>>> import numpy as np
>>> import numpy.linalg as la
>>> np.set_printoptions(suppress=True, linewidth=100)
>>> rnd = lambda a: np.round(a, 2) + 0
>>> K = np.array([[-3.0, 1.0, 0.0], [0.0, -3.0, 1.0], [0.0, 0.0, -3.0]])
>>> rng = np.random.default_rng(24394)
>>> labels = rng.permutation(3)
>>> labels
array([0, 2, 1])
>>> B = K[labels][:, labels]
>>> np.diag(B)
array([-3., -3., -3.])
>>> np.allclose(B, K)
False
>>> np.trace(B)
np.float64(-9.0)
>>> U, s, VT = la.svd(K, full_matrices=False)
>>> print(rnd(s))
[3.75 3.08 2.34]
>>> rnd(np.cumsum(s ** 2) / np.sum(s ** 2))
array([0.48, 0.81, 1.  ])
>>> np.abs(U[:, 0]).round(6).argmax()
np.int64(1)
>>> rnd(U.T @ U)
array([[1., 0., 0.],
       [0., 1., 0.],
       [0., 0., 1.]])
>>> print(K @ K)
[[ 9. -6.  1.]
 [ 0.  9. -6.]
 [ 0.  0.  9.]]
>>> rnd(la.matrix_power(K - np.diag(np.diag(K)), 3))
array([[0., 0., 0.],
       [0., 0., 0.],
       [0., 0., 0.]])
>>> E = np.load("arr.npy")
>>> rnd(E)
array([[-0.48, -0.82, -0.28],
       [ 0.69, -0.15, -0.71],
       [-0.53,  0.55, -0.63],
       [ 0.16,  0.03,  0.13]])
>>> B = np.c_[E[:, :1] @ np.array([[6]]), np.array([-1, 2, 1, 0])]
>>> rnd(B)
array([[-2.85, -1.  ],
       [ 4.12,  2.  ],
       [-3.17,  1.  ],
       [ 0.95,  0.  ]])
>>> la.matrix_rank(np.c_[E, B])
np.int64(4)
>>> rnd(la.norm(la.qr(E)[0].T @ B, axis=0) ** 2 / ((B ** 2).sum(axis=0) + 1e-12))
array([1., 1.])
